$ python3 -q
>>> import numpy as np
>>> np.set_printoptions(suppress=True, linewidth=140)
>>> tidy = lambda a: np.round(a, 2) + 0
>>> mat = np.loadtxt("block5.csv", delimiter=",")
>>> print(mat)
[[ 1.  0.  0.  0.  0.  0.  0.]
 [-1.  1.  0.  0.  0.  0.  0.]
 [-5.  2.  1.  0.  0.  0.  0.]
 [-2.  5. -2.  1.  0.  0.  0.]
 [-2.  3.  4. -2.  1.  0.  0.]
 [-2.  0.  5.  2. -3.  1.  0.]
 [-4. -2. -4.  2.  0.  2.  1.]]
>>> rng = np.random.default_rng(1816)
>>> lab = rng.permutation(7)
>>> lab
array([3, 6, 4, 5, 2, 1, 0])
>>> Y = mat[lab][:, lab]
>>> np.trace(Y)
np.float64(7.0)
>>> Y
array([[ 1.,  0.,  0.,  0., -2.,  5., -2.],
       [ 2.,  1.,  0.,  2., -4., -2., -4.],
       [-2.,  0.,  1.,  0.,  4.,  3., -2.],
       [ 2.,  0., -3.,  1.,  5.,  0., -2.],
       [ 0.,  0.,  0.,  0.,  1.,  2., -5.],
       [ 0.,  0.,  0.,  0.,  0.,  1., -1.],
       [ 0.,  0.,  0.,  0.,  0.,  0.,  1.]])
>>> tidy(np.linalg.det(Y)), tidy(np.linalg.det(mat[lab]))
(np.float64(1.0), np.float64(-1.0))
>>> np.allclose(Y, mat)
False
>>> print(tidy(np.abs(np.linalg.eigvals(mat)).max()))
1.0
>>> np.allclose(mat @ mat.T, mat.T @ mat)
False
>>> mat @ mat
array([[  1.,   0.,   0.,   0.,   0.,   0.,   0.],
       [ -2.,   1.,   0.,   0.,   0.,   0.,   0.],
       [-12.,   4.,   1.,   0.,   0.,   0.,   0.],
       [  1.,   6.,  -4.,   1.,   0.,   0.,   0.],
       [-23.,   4.,  12.,  -4.,   1.,   0.,   0.],
       [-27.,  11.,  -6.,  10.,  -6.,   1.,   0.],
       [  6.,  -2.,  -2.,   8.,  -6.,   4.,   1.]])
>>> print(tidy(np.linalg.matrix_power(mat, 3)))
[[  1.   0.   0.   0.   0.   0.   0.]
 [ -3.   1.   0.   0.   0.   0.   0.]
 [-21.   6.   1.   0.   0.   0.   0.]
 [ 13.   3.  -6.   1.   0.   0.   0.]
 [-81.  11.  24.  -6.   1.   0.   0.]
 [-18.  31. -45.  24.  -9.   1.   0.]
 [  2.  14. -26.  30. -18.   6.   1.]]
>>> print([int(np.linalg.matrix_rank(np.linalg.matrix_power(mat, p))) for p in range(1, 8)])
[7, 7, 7, 7, 7, 7, 7]
>>> print(mat @ mat)
[[  1.   0.   0.   0.   0.   0.   0.]
 [ -2.   1.   0.   0.   0.   0.   0.]
 [-12.   4.   1.   0.   0.   0.   0.]
 [  1.   6.  -4.   1.   0.   0.   0.]
 [-23.   4.  12.  -4.   1.   0.   0.]
 [-27.  11.  -6.  10.  -6.   1.   0.]
 [  6.  -2.  -2.   8.  -6.   4.   1.]]
>>> q, Rm = np.linalg.qr(mat)
>>> tidy(np.trace(q @ q.T))
np.float64(7.0)
>>> tidy(q @ Rm)
array([[ 1.,  0.,  0.,  0.,  0.,  0.,  0.],
       [-1.,  1.,  0.,  0.,  0.,  0.,  0.],
       [-5.,  2.,  1.,  0.,  0.,  0.,  0.],
       [-2.,  5., -2.,  1.,  0.,  0.,  0.],
       [-2.,  3.,  4., -2.,  1.,  0.,  0.],
       [-2.,  0.,  5.,  2., -3.,  1.,  0.],
       [-4., -2., -4.,  2.,  0.,  2.,  1.]])
>>> tidy(abs(Rm[0, 0])), tidy(np.linalg.norm(mat[:, 0]))
(np.float64(7.42), np.float64(7.42))
>>> tidy(q.T @ q)
array([[1., 0., 0., 0., 0., 0., 0.],
       [0., 1., 0., 0., 0., 0., 0.],
       [0., 0., 1., 0., 0., 0., 0.],
       [0., 0., 0., 1., 0., 0., 0.],
       [0., 0., 0., 0., 1., 0., 0.],
       [0., 0., 0., 0., 0., 1., 0.],
       [0., 0., 0., 0., 0., 0., 1.]])
>>> np.allclose(Rm.T @ Rm, mat.T @ mat)
True
>>> f = np.array([0, 3, 3, 1, 1, 3, 2])
>>> Y = mat + np.outer(f, np.eye(7)[1])
>>> np.linalg.matrix_rank(Y - mat)
np.int64(1)
>>> Y = np.array([[0, 1, 2, 0, 0, 0],
...     [0, 0, 2, 2, 1, 1],
...     [0, 1, 2, 2, 2, 2],
...     [2, 2, 2, 2, 0, 1],
...     [2, 2, 1, 0, 2, 0],
...     [1, 0, 2, 0, 2, 1]])
>>> Y[-1] = Y[0]
>>> F = Y + 0.1 * np.eye(6)
>>> F
array([[0.1, 1. , 2. , 0. , 0. , 0. ],
       [0. , 0.1, 2. , 2. , 1. , 1. ],
       [0. , 1. , 2.1, 2. , 2. , 2. ],
       [2. , 2. , 2. , 2.1, 0. , 1. ],
       [2. , 2. , 1. , 0. , 2.1, 0. ],
       [0. , 1. , 2. , 0. , 0. , 0.1]])
>>> tidy(np.linalg.det(F))
np.float64(-0.18)
>>> print((F - F.T) / 2)
[[ 0.   0.5  1.  -1.  -1.   0. ]
 [-0.5  0.   0.5  0.  -0.5  0. ]
 [-1.  -0.5  0.   0.   0.5  0. ]
 [ 1.   0.   0.   0.   0.   0.5]
 [ 1.   0.5 -0.5  0.   0.   0. ]
 [ 0.   0.   0.  -0.5  0.   0. ]]
>>> np.allclose(F @ F.T, F.T @ F)
False
>>> np.allclose(F, F.T)
False
>>> np.trace(F)
np.float64(6.6)
>>> Y = np.array([[-2], [-2], [1], [3], [-1], [-3], [-1], [1]])
>>> C = np.array([[0, 2, -1, 0, 3, 2, -2]])
>>> A = Y @ C
>>> A
array([[ 0, -4,  2,  0, -6, -4,  4],
       [ 0, -4,  2,  0, -6, -4,  4],
       [ 0,  2, -1,  0,  3,  2, -2],
       [ 0,  6, -3,  0,  9,  6, -6],
       [ 0, -2,  1,  0, -3, -2,  2],
       [ 0, -6,  3,  0, -9, -6,  6],
       [ 0, -2,  1,  0, -3, -2,  2],
       [ 0,  2, -1,  0,  3,  2, -2]])
>>> Uu, sv, vt = np.linalg.svd(A)
>>> vecs = vt[:(sv > 1e-8).sum()]
>>> x = A[5] + -2 * A[6] + rng.integers(2) * np.eye(7)[5]
>>> x
array([ 0., -2.,  1.,  0., -3., -1.,  2.])
>>> np.linalg.matrix_rank(np.vstack([A, x]))
np.int64(2)
>>> np.allclose(vecs.T @ vecs @ x, x)
False
>>> feats = np.loadtxt("a.csv", delimiter=",")
>>> print(feats)
[[ 2.  0.  0.  0.]
 [ 0. 11.  6.  0.]
 [ 0.  6.  6.  0.]
 [ 0.  0.  0.  2.]]
>>> # symmetric, so the eigenvalues are real
>>> proj = np.triu(np.array([[2, -3, 0, 3], [1, 1, -2, -1], [0, 0, -2, 0], [-3, -3, -1, -1]]), 1) + np.eye(4)
>>> Y = proj @ feats @ np.linalg.inv(proj)
>>> Y
array([[  2., -27., -72., -27.],
       [  0.,  -1.,  -8.,  -3.],
       [  0.,   6.,  18.,   6.],
       [  0.,   0.,   0.,   2.]])
>>> cov = Y.T @ Y
>>> print(np.diag(cov))
[   4.  766. 5572.  778.]
>>> tidy(np.linalg.svd(Y, compute_uv=False) ** 2)
array([7111.87,    4.  ,    4.  ,    0.13])
>>> Y = np.linalg.inv(feats)
>>> tidy(np.linalg.det(feats) * np.linalg.det(Y))
np.float64(1.0)
>>> (np.abs(Y) > 1e-9).astype(int)
array([[1, 0, 0, 0],
       [0, 1, 1, 0],
       [0, 1, 1, 0],
       [0, 0, 0, 1]])
>>> tidy(feats @ Y)
array([[1., 0., 0., 0.],
       [0., 1., 0., 0.],
       [0., 0., 1., 0.],
       [0., 0., 0., 1.]])
>>> print(tidy(np.linalg.cond(feats)))
7.5
>>> tidy(np.linalg.slogdet(feats)[0])
np.float64(1.0)
>>> print(tidy(Y))
[[ 0.5   0.    0.    0.  ]
 [ 0.    0.2  -0.2   0.  ]
 [ 0.   -0.2   0.37  0.  ]
 [ 0.    0.    0.    0.5 ]]
>>> print(tidy(np.linalg.inv(Y)))
[[ 2.  0.  0.  0.]
 [ 0. 11.  6.  0.]
 [ 0.  6.  6.  0.]
 [ 0.  0.  0.  2.]]
>>> w, vecs = np.linalg.eigh(Y)
>>> tidy(vecs.T @ Y @ vecs)
array([[0.07, 0.  , 0.  , 0.  ],
       [0.  , 0.5 , 0.  , 0.  ],
       [0.  , 0.  , 0.5 , 0.  ],
       [0.  , 0.  , 0.  , 0.5 ]])
>>> print(tidy(w.sum()), tidy(np.trace(Y)))
1.57 1.57
>>> print(tidy(w))
[0.07 0.5  0.5  0.5 ]
>>> tidy(np.linalg.eigvalsh(Y + 3 * np.eye(4)))
array([3.07, 3.5 , 3.5 , 3.5 ])
>>> np.unique(w.round(6) + 0, return_counts=True)[1]
array([1, 3])
>>> tidy(np.linalg.svd(Y, compute_uv=False))
array([0.5 , 0.5 , 0.5 , 0.07])
>>> w, vecs = np.linalg.eig(feats)
>>> tidy(np.sort(np.linalg.eigvals(feats.T)))
array([ 2.,  2.,  2., 15.])
>>> K = np.loadtxt("dump.csv", delimiter=",")
>>> print(tidy(K))
[[0.5  0.5  0.   0.   0.   0.  ]
 [0.   1.   0.   0.   0.   0.  ]
 [0.   0.   0.5  0.   0.   0.5 ]
 [0.33 0.   0.33 0.33 0.   0.  ]
 [0.2  0.   0.2  0.2  0.4  0.  ]
 [0.   0.   0.   0.   0.   1.  ]]
>>> blk = np.stack([K, 5 * K, K[::-1]])
>>> np.linalg.matrix_rank(blk)
array([6, 6, 6])
>>> (blk @ K.T).shape
(3, 6, 6)
>>> tidy(blk.sum(axis=0))
array([[3.  , 3.  , 0.  , 0.  , 0.  , 1.  ],
       [0.2 , 6.  , 0.2 , 0.2 , 0.4 , 0.  ],
       [0.33, 0.  , 3.33, 0.33, 0.  , 3.  ],
       [2.  , 0.  , 2.5 , 2.  , 0.  , 0.5 ],
       [1.2 , 1.  , 1.2 , 1.2 , 2.4 , 0.  ],
       [0.5 , 0.5 , 0.  , 0.  , 0.  , 6.  ]])
>>> print(tidy(np.linalg.det(blk)))
[  0.03 520.83  -0.03]
>>> print(tidy(np.linalg.norm(blk, axis=(1, 2))))
[1.9 9.5 1.9]
>>> M = np.loadtxt("sample17.csv", delimiter=",")
>>> M
array([[ 1., -1., -1.,  1., -1.,  1.,  1., -1.],
       [ 1.,  1.,  1.,  1.,  1.,  1.,  1.,  1.],
       [ 1., -1.,  1., -1., -1.,  1., -1.,  1.]])
>>> Y = M / np.linalg.norm(M, axis=1, keepdims=True)
>>> cov = Y @ Y.T
>>> print((np.abs(cov) > 0.9).astype(int))
[[1 0 0]
 [0 1 0]
 [0 0 1]]
>>> (cov - 2 * np.eye(3)).round(6).argmax(axis=1)
array([1, 0, 0])
>>> tidy(cov[0])
array([1., 0., 0.])
>>> np.degrees(np.arccos(np.clip(cov[0, 2], -1, 1)))
np.float64(90.0)
>>> tidy(cov)
array([[1., 0., 0.],
       [0., 1., 0.],
       [0., 0., 1.]])
>>> m1 = np.load("x.npy")
>>> tidy(m1)
array([[ 0.95, -0.14, -0.14, -0.23],
       [-0.14,  0.59, -0.41, -0.68],
       [-0.14, -0.41,  0.59, -0.68],
       [-0.23, -0.68, -0.68, -0.14]])
>>> # columns are unit length and at right angles
>>> x = np.array([1, 4, 5, 4])
>>> h1 = np.maximum(m1 @ x, 0)
>>> m1.T @ h1
array([0., 0., 0., 0.])
>>> np.maximum(m1 @ (3 * x), 0)
array([0., 0., 0., 0.])
>>> tidy(np.tanh(m1 @ x))
array([-0.83, -0.99, -0.91, -1.  ])
>>> W0 = np.loadtxt("layer0.csv", delimiter=",")
>>> print(tidy(W0))
[[-0.39  0.02  0.18 -0.72  0.44]
 [ 0.26 -0.1   0.71  0.39  0.26]
 [-0.26  0.33 -0.49  0.47  0.55]
 [ 0.32 -0.77 -0.3  -0.05  0.44]
 [-0.64 -0.48  0.03  0.22 -0.25]
 [ 0.23 -0.1  -0.36 -0.12 -0.42]
 [ 0.39  0.21 -0.11 -0.19  0.09]]
>>> proj = W0 @ np.linalg.solve(W0.T @ W0, W0.T)
>>> tidy(np.diag(proj))
array([0.9 , 0.8 , 0.93, 0.99, 0.76, 0.38, 0.25])
>>> print(np.trace(proj))
5.0
>>> print(tidy(proj))
[[ 0.9  -0.14 -0.08  0.03 -0.03 -0.25  0.01]
 [-0.14  0.8  -0.12  0.05 -0.07 -0.34 -0.05]
 [-0.08 -0.12  0.93  0.03 -0.04 -0.2  -0.02]
 [ 0.03  0.05  0.03  0.99  0.04  0.07  0.05]
 [-0.03 -0.07 -0.04  0.04  0.76 -0.03 -0.42]
 [-0.25 -0.34 -0.2   0.07 -0.03  0.38  0.09]
 [ 0.01 -0.05 -0.02  0.05 -0.42  0.09  0.25]]
>>> np.allclose(proj @ proj, proj)
True
>>> np.linalg.matrix_rank(np.eye(7) - proj)
np.int64(2)
>>> tidy(proj @ W0[:, 4])
array([ 0.44,  0.26,  0.55,  0.44, -0.25, -0.42,  0.09])
>>> tidy(np.linalg.eigvalsh(proj))
array([0., 0., 1., 1., 1., 1., 1.])
